>>> import numpy as np
>>> import numpy.linalg as la
>>> np.set_printoptions(precision=1, suppress=True, linewidth=120, legacy="1.25")
>>> def rnd(a):
...     return np.round(a, 1) + 0
... 
>>> X = np.load("case4.npy")
>>> rnd(X)
array([[ 0.1, -0.2,  0.1,  0. , -0.2, -0.1,  0. ,  0. ,  0. ,  0.1,  0. ,  0. ],
       [-0.2,  0.3, -0.2,  0.1,  0.3,  0.2,  0.1,  0.1, -0.1, -0.2,  0.1, -0.1],
       [ 0.1, -0.2,  0.1,  0. , -0.2, -0.1,  0. ,  0. ,  0. ,  0.1,  0. ,  0. ],
       [ 0. ,  0.1,  0. ,  0. ,  0.1,  0. ,  0. ,  0. ,  0. ,  0. ,  0. ,  0. ],
       [-0.2,  0.3, -0.2,  0.1,  0.3,  0.2,  0.1,  0.1, -0.1, -0.2,  0.1, -0.1],
       [-0.1,  0.2, -0.1,  0. ,  0.2,  0.1,  0. ,  0. ,  0. , -0.1,  0. ,  0. ],
       [ 0. ,  0.1,  0. ,  0. ,  0.1,  0. ,  0. ,  0. ,  0. ,  0. ,  0. ,  0. ],
       [ 0. ,  0.1,  0. ,  0. ,  0.1,  0. ,  0. ,  0. ,  0. ,  0. ,  0. ,  0. ],
       [ 0. , -0.1,  0. ,  0. , -0.1,  0. ,  0. ,  0. ,  0. ,  0. ,  0. ,  0. ],
       [ 0.1, -0.2,  0.1,  0. , -0.2, -0.1,  0. ,  0. ,  0. ,  0.1,  0. ,  0. ],
       [ 0. ,  0.1,  0. ,  0. ,  0.1,  0. ,  0. ,  0. ,  0. ,  0. ,  0. ,  0. ],
       [ 0. , -0.1,  0. ,  0. , -0.1,  0. ,  0. ,  0. ,  0. ,  0. ,  0. ,  0. ]])
>>> rnd(np.trace(la.pinv(X) @ X))
1.0
>>> np.unique(X.round(6), axis=0).shape
(5, 12)
>>> U, sv, vt = la.svd(X)
>>> V = vt[:(sv > 1e-8).sum()]
>>> rng = np.random.default_rng(246)
>>> x0 = X[11] + 2 * X[4] + rng.integers(2) * np.eye(12)[0]
>>> rnd(x0)
array([ 0.7,  0.5, -0.3,  0.1,  0.5,  0.3,  0.1,  0.1, -0.1, -0.3,  0.1, -0.1])
>>> rnd(V.T @ V)
array([[ 0.1, -0.2,  0.1,  0. , -0.2, -0.1,  0. ,  0. ,  0. ,  0.1,  0. ,  0. ],
       [-0.2,  0.3, -0.2,  0.1,  0.3,  0.2,  0.1,  0.1, -0.1, -0.2,  0.1, -0.1],
       [ 0.1, -0.2,  0.1,  0. , -0.2, -0.1,  0. ,  0. ,  0. ,  0.1,  0. ,  0. ],
       [ 0. ,  0.1,  0. ,  0. ,  0.1,  0. ,  0. ,  0. ,  0. ,  0. ,  0. ,  0. ],
       [-0.2,  0.3, -0.2,  0.1,  0.3,  0.2,  0.1,  0.1, -0.1, -0.2,  0.1, -0.1],
       [-0.1,  0.2, -0.1,  0. ,  0.2,  0.1,  0. ,  0. ,  0. , -0.1,  0. ,  0. ],
       [ 0. ,  0.1,  0. ,  0. ,  0.1,  0. ,  0. ,  0. ,  0. ,  0. ,  0. ,  0. ],
       [ 0. ,  0.1,  0. ,  0. ,  0.1,  0. ,  0. ,  0. ,  0. ,  0. ,  0. ,  0. ],
       [ 0. , -0.1,  0. ,  0. , -0.1,  0. ,  0. ,  0. ,  0. ,  0. ,  0. ,  0. ],
       [ 0.1, -0.2,  0.1,  0. , -0.2, -0.1,  0. ,  0. ,  0. ,  0.1,  0. ,  0. ],
       [ 0. ,  0.1,  0. ,  0. ,  0.1,  0. ,  0. ,  0. ,  0. ,  0. ,  0. ,  0. ],
       [ 0. , -0.1,  0. ,  0. , -0.1,  0. ,  0. ,  0. ,  0. ,  0. ,  0. ,  0. ]])
>>> rnd(np.diag(V.T @ V))
array([0.1, 0.3, 0.1, 0. , 0.3, 0.1, 0. , 0. , 0. , 0.1, 0. , 0. ])
>>> np.allclose(V.T @ V @ x0, x0)
False
>>> evals, V = la.eigh(X)
>>> rnd(la.svd(X, compute_uv=False))
array([1., 0., 0., 0., 0., 0., 0., 0., 0., 0., 0., 0.])
>>> rnd(la.eigvalsh(X @ X))
array([0., 0., 0., 0., 0., 0., 0., 0., 0., 0., 0., 1.])
>>> rnd(evals)
array([0., 0., 0., 0., 0., 0., 0., 0., 0., 0., 0., 1.])
>>> rnd(np.abs(V[:, -1]))
array([0.3, 0.5, 0.3, 0.1, 0.5, 0.3, 0.1, 0.1, 0.1, 0.3, 0.1, 0.1])
>>> np.abs(V[:, -1]).round(6).argmax()
1
>>> rnd(V.T @ X @ V)
array([[0., 0., 0., 0., 0., 0., 0., 0., 0., 0., 0., 0.],
       [0., 0., 0., 0., 0., 0., 0., 0., 0., 0., 0., 0.],
       [0., 0., 0., 0., 0., 0., 0., 0., 0., 0., 0., 0.],
       [0., 0., 0., 0., 0., 0., 0., 0., 0., 0., 0., 0.],
       [0., 0., 0., 0., 0., 0., 0., 0., 0., 0., 0., 0.],
       [0., 0., 0., 0., 0., 0., 0., 0., 0., 0., 0., 0.],
       [0., 0., 0., 0., 0., 0., 0., 0., 0., 0., 0., 0.],
       [0., 0., 0., 0., 0., 0., 0., 0., 0., 0., 0., 0.],
       [0., 0., 0., 0., 0., 0., 0., 0., 0., 0., 0., 0.],
       [0., 0., 0., 0., 0., 0., 0., 0., 0., 0., 0., 0.],
       [0., 0., 0., 0., 0., 0., 0., 0., 0., 0., 0., 0.],
       [0., 0., 0., 0., 0., 0., 0., 0., 0., 0., 0., 1.]])
>>> rnd(evals.sum()), np.trace(X)
(1.0, 1.0)
>>> rnd(V.T @ V)
array([[1., 0., 0., 0., 0., 0., 0., 0., 0., 0., 0., 0.],
       [0., 1., 0., 0., 0., 0., 0., 0., 0., 0., 0., 0.],
       [0., 0., 1., 0., 0., 0., 0., 0., 0., 0., 0., 0.],
       [0., 0., 0., 1., 0., 0., 0., 0., 0., 0., 0., 0.],
       [0., 0., 0., 0., 1., 0., 0., 0., 0., 0., 0., 0.],
       [0., 0., 0., 0., 0., 1., 0., 0., 0., 0., 0., 0.],
       [0., 0., 0., 0., 0., 0., 1., 0., 0., 0., 0., 0.],
       [0., 0., 0., 0., 0., 0., 0., 1., 0., 0., 0., 0.],
       [0., 0., 0., 0., 0., 0., 0., 0., 1., 0., 0., 0.],
       [0., 0., 0., 0., 0., 0., 0., 0., 0., 1., 0., 0.],
       [0., 0., 0., 0., 0., 0., 0., 0., 0., 0., 1., 0.],
       [0., 0., 0., 0., 0., 0., 0., 0., 0., 0., 0., 1.]])
>>> (evals > 1e-8).sum(), (evals < -1e-8).sum()
(1, 0)
>>> rnd(V @ np.diag(evals) @ V.T)
array([[ 0.1, -0.2,  0.1,  0. , -0.2, -0.1,  0. ,  0. ,  0. ,  0.1,  0. ,  0. ],
       [-0.2,  0.3, -0.2,  0.1,  0.3,  0.2,  0.1,  0.1, -0.1, -0.2,  0.1, -0.1],
       [ 0.1, -0.2,  0.1,  0. , -0.2, -0.1,  0. ,  0. ,  0. ,  0.1,  0. ,  0. ],
       [ 0. ,  0.1,  0. ,  0. ,  0.1,  0. ,  0. ,  0. ,  0. ,  0. ,  0. ,  0. ],
       [-0.2,  0.3, -0.2,  0.1,  0.3,  0.2,  0.1,  0.1, -0.1, -0.2,  0.1, -0.1],
       [-0.1,  0.2, -0.1,  0. ,  0.2,  0.1,  0. ,  0. ,  0. , -0.1,  0. ,  0. ],
       [ 0. ,  0.1,  0. ,  0. ,  0.1,  0. ,  0. ,  0. ,  0. ,  0. ,  0. ,  0. ],
       [ 0. ,  0.1,  0. ,  0. ,  0.1,  0. ,  0. ,  0. ,  0. ,  0. ,  0. ,  0. ],
       [ 0. , -0.1,  0. ,  0. , -0.1,  0. ,  0. ,  0. ,  0. ,  0. ,  0. ,  0. ],
       [ 0.1, -0.2,  0.1,  0. , -0.2, -0.1,  0. ,  0. ,  0. ,  0.1,  0. ,  0. ],
       [ 0. ,  0.1,  0. ,  0. ,  0.1,  0. ,  0. ,  0. ,  0. ,  0. ,  0. ,  0. ],
       [ 0. , -0.1,  0. ,  0. , -0.1,  0. ,  0. ,  0. ,  0. ,  0. ,  0. ,  0. ]])
>>> lab = rng.permutation(12)
>>> lab
array([ 4,  2,  1,  0,  7,  9,  6,  3, 10,  8, 11,  5])
>>> other = X[lab][:, lab]
>>> rnd(other)
array([[ 0.3, -0.2,  0.3, -0.2,  0.1, -0.2,  0.1,  0.1,  0.1, -0.1, -0.1,  0.2],
       [-0.2,  0.1, -0.2,  0.1,  0. ,  0.1,  0. ,  0. ,  0. ,  0. ,  0. , -0.1],
       [ 0.3, -0.2,  0.3, -0.2,  0.1, -0.2,  0.1,  0.1,  0.1, -0.1, -0.1,  0.2],
       [-0.2,  0.1, -0.2,  0.1,  0. ,  0.1,  0. ,  0. ,  0. ,  0. ,  0. , -0.1],
       [ 0.1,  0. ,  0.1,  0. ,  0. ,  0. ,  0. ,  0. ,  0. ,  0. ,  0. ,  0. ],
       [-0.2,  0.1, -0.2,  0.1,  0. ,  0.1,  0. ,  0. ,  0. ,  0. ,  0. , -0.1],
       [ 0.1,  0. ,  0.1,  0. ,  0. ,  0. ,  0. ,  0. ,  0. ,  0. ,  0. ,  0. ],
       [ 0.1,  0. ,  0.1,  0. ,  0. ,  0. ,  0. ,  0. ,  0. ,  0. ,  0. ,  0. ],
       [ 0.1,  0. ,  0.1,  0. ,  0. ,  0. ,  0. ,  0. ,  0. ,  0. ,  0. ,  0. ],
       [-0.1,  0. , -0.1,  0. ,  0. ,  0. ,  0. ,  0. ,  0. ,  0. ,  0. ,  0. ],
       [-0.1,  0. , -0.1,  0. ,  0. ,  0. ,  0. ,  0. ,  0. ,  0. ,  0. ,  0. ],
       [ 0.2, -0.1,  0.2, -0.1,  0. , -0.1,  0. ,  0. ,  0. ,  0. ,  0. ,  0.1]])
>>> rnd(np.trace(other))
1.0
>>> rnd(np.diag(other))
array([0.3, 0.1, 0.3, 0.1, 0. , 0.1, 0. , 0. , 0. , 0. , 0. , 0.1])
>>> rnd(la.det(other)), rnd(la.det(X[lab]))
(0.0, 0.0)
>>> M = np.loadtxt("m.csv", delimiter=",")
>>> rnd(M)
array([[0.5, 0. , 0. , 0.5, 0. , 0. , 0. , 0. , 0. , 0. ],
       [0.1, 0.1, 0.1, 0.1, 0. , 0. , 0.1, 0.1, 0. , 0.1],
       [0.2, 0. , 0.2, 0. , 0. , 0. , 0. , 0. , 0.2, 0.2],
       [0.3, 0.3, 0. , 0.3, 0. , 0. , 0. , 0. , 0. , 0. ],
       [0. , 0. , 0. , 0. , 0.5, 0. , 0. , 0.5, 0. , 0. ],
       [0. , 0.2, 0. , 0. , 0. , 0.5, 0.2, 0. , 0. , 0. ],
       [0. , 0.5, 0. , 0. , 0. , 0. , 0.5, 0. , 0. , 0. ],
       [0. , 0.2, 0. , 0. , 0. , 0. , 0. , 0.5, 0.2, 0. ],
       [0. , 0.2, 0.2, 0. , 0. , 0. , 0.2, 0. , 0.2, 0. ],
       [0. , 0.2, 0. , 0. , 0.2, 0. , 0. , 0. , 0.2, 0.4]])
>>> x0 = np.array([2, 0, 2, -1, 1, 3, -1, -2, -3, 3])
>>> y = M @ x0
>>> coef, lr = np.zeros(10), 1 / la.norm(M, 2) ** 2
>>> for i in range(50):
...     coef -= lr * M.T @ (M @ coef - y)
...     if i % 10 == 0: print(i, round(la.norm(M @ coef - y), 1))
... 
0 2.0
10 0.5
20 0.4
30 0.3
40 0.3
>>> rnd(coef)
array([ 1.5, -0.6,  1.3, -0.3,  1.1,  3. , -0.3, -2.1, -2. ,  2.9])
>>> np.allclose(M, M.T)
False
>>> rnd(np.trace(M))
3.9
>>> rnd(M @ M)
array([[0.4, 0.2, 0. , 0.4, 0. , 0. , 0. , 0. , 0. , 0. ],
       [0.2, 0.2, 0.1, 0.1, 0. , 0. , 0.1, 0.1, 0.1, 0.1],
       [0.2, 0.1, 0.1, 0.1, 0. , 0. , 0.1, 0. , 0.2, 0.2],
       [0.3, 0.2, 0. , 0.3, 0. , 0. , 0. , 0. , 0. , 0. ],
       [0. , 0.1, 0. , 0. , 0.2, 0. , 0. , 0.5, 0.1, 0. ],
       [0. , 0.3, 0. , 0. , 0. , 0.2, 0.3, 0. , 0. , 0. ],
       [0.1, 0.3, 0.1, 0.1, 0. , 0. , 0.3, 0.1, 0. , 0.1],
       [0. , 0.2, 0.1, 0. , 0. , 0. , 0.1, 0.3, 0.2, 0. ],
       [0.1, 0.2, 0.2, 0. , 0. , 0. , 0.2, 0. , 0.1, 0.1],
       [0. , 0.2, 0.1, 0. , 0.2, 0. , 0.1, 0.1, 0.1, 0.2]])
>>> rnd((M - M.T) / 2)
array([[ 0. , -0.1, -0.1,  0.1,  0. ,  0. ,  0. ,  0. ,  0. ,  0. ],
       [ 0.1,  0. ,  0.1, -0.1,  0. , -0.1, -0.2, -0.1, -0.1,  0. ],
       [ 0.1, -0.1,  0. ,  0. ,  0. ,  0. ,  0. ,  0. ,  0. ,  0.1],
       [-0.1,  0.1,  0. ,  0. ,  0. ,  0. ,  0. ,  0. ,  0. ,  0. ],
       [ 0. ,  0. ,  0. ,  0. ,  0. ,  0. ,  0. ,  0.2,  0. , -0.1],
       [ 0. ,  0.1,  0. ,  0. ,  0. ,  0. ,  0.1,  0. ,  0. ,  0. ],
       [ 0. ,  0.2,  0. ,  0. ,  0. , -0.1,  0. ,  0. , -0.1,  0. ],
       [ 0. ,  0.1,  0. ,  0. , -0.2,  0. ,  0. ,  0. ,  0.1,  0. ],
       [ 0. ,  0.1,  0. ,  0. ,  0. ,  0. ,  0.1, -0.1,  0. , -0.1],
       [ 0. ,  0. , -0.1,  0. ,  0.1,  0. ,  0. ,  0. ,  0.1,  0. ]])
>>> np.allclose(M @ M.T, M.T @ M)
False
>>> f = np.array([5, -5, 0, 1, 5, 4, 1, 4, -1, 1])
>>> other = M + np.outer(f, np.eye(10)[1])
>>> rnd(other)
array([[ 0.5,  5. ,  0. ,  0.5,  0. ,  0. ,  0. ,  0. ,  0. ,  0. ],
       [ 0.1, -4.9,  0.1,  0.1,  0. ,  0. ,  0.1,  0.1,  0. ,  0.1],
       [ 0.2,  0. ,  0.2,  0. ,  0. ,  0. ,  0. ,  0. ,  0.2,  0.2],
       [ 0.3,  1.3,  0. ,  0.3,  0. ,  0. ,  0. ,  0. ,  0. ,  0. ],
       [ 0. ,  5. ,  0. ,  0. ,  0.5,  0. ,  0. ,  0.5,  0. ,  0. ],
       [ 0. ,  4.2,  0. ,  0. ,  0. ,  0.5,  0.2,  0. ,  0. ,  0. ],
       [ 0. ,  1.5,  0. ,  0. ,  0. ,  0. ,  0.5,  0. ,  0. ,  0. ],
       [ 0. ,  4.2,  0. ,  0. ,  0. ,  0. ,  0. ,  0.5,  0.2,  0. ],
       [ 0. , -0.8,  0.2,  0. ,  0. ,  0. ,  0.2,  0. ,  0.2,  0. ],
       [ 0. ,  1.2,  0. ,  0. ,  0.2,  0. ,  0. ,  0. ,  0.2,  0.4]])
>>> rnd(la.det(other) / la.det(M)), rnd(1 + la.solve(M, f)[1])
(-6.0, -6.0)
>>> la.matrix_rank(la.inv(other) - la.inv(M), tol=1e-8)
1
>>> data = np.loadtxt("layer0.csv", delimiter=",")
>>> data
array([[-3., -2., -1.,  0.,  1.,  2.,  3.,  4.,  5.,  6.],
       [ 7.,  8.,  9., 10., 11., 12., 13., 14., 15., 16.],
       [17., 18., 19., 20., 21., 22., 23., 24., 25., 26.],
       [27., 28., 29., 30., 31., 32., 33., 34., 35., 36.],
       [37., 38., 39., 40., 41., 42., 43., 44., 45., 46.],
       [47., 48., 49., 50., 51., 52., 53., 54., 55., 56.],
       [57., 58., 59., 60., 61., 62., 63., 64., 65., 66.]])
>>> def softmax(z):
...     e = np.exp(z - z.max(axis=-1, keepdims=True))
...     return e / e.sum(axis=-1, keepdims=True)
... 
>>> softmax(data).sum(axis=1)
array([1., 1., 1., 1., 1., 1., 1.])
>>> rnd(softmax(data[5]))
array([0. , 0. , 0. , 0. , 0. , 0. , 0. , 0.1, 0.2, 0.6])
>>> att = data @ data.T / np.sqrt(10)
>>> rnd(softmax(att))
array([[0., 0., 0., 0., 0., 0., 1.],
       [0., 0., 0., 0., 0., 0., 1.],
       [0., 0., 0., 0., 0., 0., 1.],
       [0., 0., 0., 0., 0., 0., 1.],
       [0., 0., 0., 0., 0., 0., 1.],
       [0., 0., 0., 0., 0., 0., 1.],
       [0., 0., 0., 0., 0., 0., 1.]])
>>> rnd(softmax(att + np.triu(np.full(att.shape, -np.inf), 1)))
array([[1., 0., 0., 0., 0., 0., 0.],
       [0., 1., 0., 0., 0., 0., 0.],
       [0., 0., 1., 0., 0., 0., 0.],
       [0., 0., 0., 1., 0., 0., 0.],
       [0., 0., 0., 0., 1., 0., 0.],
       [0., 0., 0., 0., 0., 1., 0.],
       [0., 0., 0., 0., 0., 0., 1.]])
>>> softmax(att)[5] @ data
array([57., 58., 59., 60., 61., 62., 63., 64., 65., 66.])
>>> softmax(att).round(6).argmax(axis=1)
array([6, 6, 6, 6, 6, 6, 6])
>>> rank = la.matrix_rank(data)
>>> rank
2
>>> null = la.svd(data)[2][rank:].T
>>> la.matrix_rank(data.T @ data), la.matrix_rank(data @ data.T)
(2, 2)
>>> null.shape
(10, 8)
>>> np.allclose(data @ null, 0)
True
>>> [int(la.matrix_rank(data[:, :j + 1])) for j in range(10)]
[1, 2, 2, 2, 2, 2, 2, 2, 2, 2]
